>>> import numpy as np
>>> from numpy import linalg as LA
>>> np.set_printoptions(suppress=True, linewidth=120)
>>> W0 = np.load("x.npy")
>>> W0
array([[-1, -1,  2],
       [-2, -2, -1],
       [-7, -7, -1]])
>>> def softmax(z):
...     e = np.exp(z - z.max(axis=-1, keepdims=True))
...     return e / e.sum(axis=-1, keepdims=True)
... 
>>> softmax(W0).sum(axis=1)
array([1., 1., 1.])
>>> np.round(softmax(W0[0]), 1) + 0
array([0. , 0. , 0.9])
>>> print(np.round(softmax(10 * W0[0]), 1) + 0)
[0. 0. 1.]
>>> S = W0 @ W0.T / np.sqrt(3)
>>> softmax(S).round(6).argmax(axis=1)
array([2, 2, 2])
>>> rng = np.random.default_rng(17337)
>>> lab = rng.permutation(3)
>>> print(lab)
[0 2 1]
>>> A2 = W0[lab][:, lab]
>>> np.round(np.sort(np.abs(LA.eigvals(A2))), 1) + 0
array([0. , 3.2, 3.2])
>>> np.diag(A2)
array([-1, -1, -2])
>>> A2
array([[-1,  2, -1],
       [-7, -1, -7],
       [-2, -1, -2]])
>>> round(float(LA.det(A2)), 1), round(float(LA.det(W0[lab])), 1)
(-0.0, 0.0)
>>> np.allclose(A2, W0)
False
>>> u = np.array([0, -2])
>>> np.polyval(u, W0[0])
array([-2, -2, -2])
>>> print(np.array([np.convolve(row, u, "same") for row in W0]))
[[ 0  2  2]
 [ 0  4  4]
 [ 0 14 14]]
>>> np.correlate(W0[0], W0[2], "full")
array([  1,   8,  12,  -7, -14])
>>> np.cross(W0[0, :3], W0[2, :3])
array([ 15, -15,   0])
>>> np.convolve(W0[0], u)
array([ 0,  2,  2, -4])
>>> rank = LA.matrix_rank(W0)
>>> print(rank)
2
>>> null = LA.svd(W0)[2][rank:].T
>>> np.round(W0 @ null, 1) + 0
array([[0.],
       [0.],
       [0.]])
>>> null.shape
(3, 1)
>>> np.round(null[:, 0] / null[np.abs(null[:, 0]).round(6).argmax(), 0], 1) + 0
array([ 1., -1.,  0.])
>>> Uu, sigma, Vh = LA.svd(W0, full_matrices=False)
>>> np.round(np.abs(Vh[0]), 1)
array([0.7, 0.7, 0.1])
>>> print(Uu.shape, sigma.shape, Vh.shape)
(3, 3) (3,) (3, 3)
>>> np.abs(Uu[:, 0]).round(6).argmax()
np.int64(2)
>>> (sigma > 1e-8).sum()
np.int64(2)
>>> sigma.round(1) + 0
array([10.4,  2.2,  0. ])
>>> np.round(Vh @ Vh.T, 1) + 0
array([[1., 0., 0.],
       [0., 1., 0.],
       [0., 0., 1.]])
>>> np.round(Uu.T @ W0 @ Vh.T, 1) + 0
array([[10.4,  0. ,  0. ],
       [ 0. ,  2.2,  0. ],
       [ 0. ,  0. ,  0. ]])
>>> E = np.array([[-1.7, 1.2, 1.2],
...     [-0.7, -1.1, 0.1],
...     [-0.4, 0.0, 0.6],
...     [-0.2, 0.2, -0.2]])
>>> E[:, 0] *= 5
>>> E
array([[-8.5,  1.2,  1.2],
       [-3.5, -1.1,  0.1],
       [-2. ,  0. ,  0.6],
       [-1. ,  0.2, -0.2]])
>>> A2 = np.c_[E[:, :1] @ np.array([[1]]), np.array([2, -2, 1, 0])]
>>> A2
array([[-8.5,  2. ],
       [-3.5, -2. ],
       [-2. ,  1. ],
       [-1. ,  0. ]])
>>> np.round(LA.norm(A2 - E @ LA.lstsq(E, A2)[0], axis=0), 1)
array([0. , 0.4])
>>> mat = np.loadtxt("arr.csv", delimiter=",")
>>> mat
array([[ -4.,   2.,   0.,   6.],
       [-16.,   8.,   0.,  24.],
       [  2.,  -1.,   0.,  -3.]])
>>> [round(float(x), 1) for x in LA.svd(mat, compute_uv=False)[:3]]
[31.1, 0.0, 0.0]
>>> LA.cond(mat) > 100
np.True_
>>> np.argsort(-LA.norm(mat, axis=0).round(6), kind="stable")[:3]
array([3, 0, 1])
>>> Uu, sigma, Vh = LA.svd(mat)
>>> sigma.round(1) + 0
array([31.1,  0. ,  0. ])
>>> A2 = Uu[:, :1] @ np.diag(sigma[:1]) @ Vh[:1]
>>> LA.matrix_rank(A2)
np.int64(1)
>>> LA.matrix_rank(mat, rtol=0.05)
np.int64(1)
>>> np.round(LA.norm(mat - A2) / LA.norm(mat), 1)
np.float64(0.0)
>>> A2.round(1)
array([[ -4.,   2.,   0.,   6.],
       [-16.,   8.,   0.,  24.],
       [  2.,  -1.,   0.,  -3.]])
>>> round(LA.norm(mat - A2, 2), 1), round(float(sigma[1]), 1)
(np.float64(0.0), 0.0)
>>> print(mat.reshape(-1, 2))
[[ -4.   2.]
 [  0.   6.]
 [-16.   8.]
 [  0.  24.]
 [  2.  -1.]
 [  0.  -3.]]
>>> mat.reshape(2, -1)
array([[ -4.,   2.,   0.,   6., -16.,   8.],
       [  0.,  24.,   2.,  -1.,   0.,  -3.]])
>>> t3 = mat.reshape(3, 2, -1)
>>> t3[:, 0]
array([[ -4.,   2.],
       [-16.,   8.],
       [  2.,  -1.]])
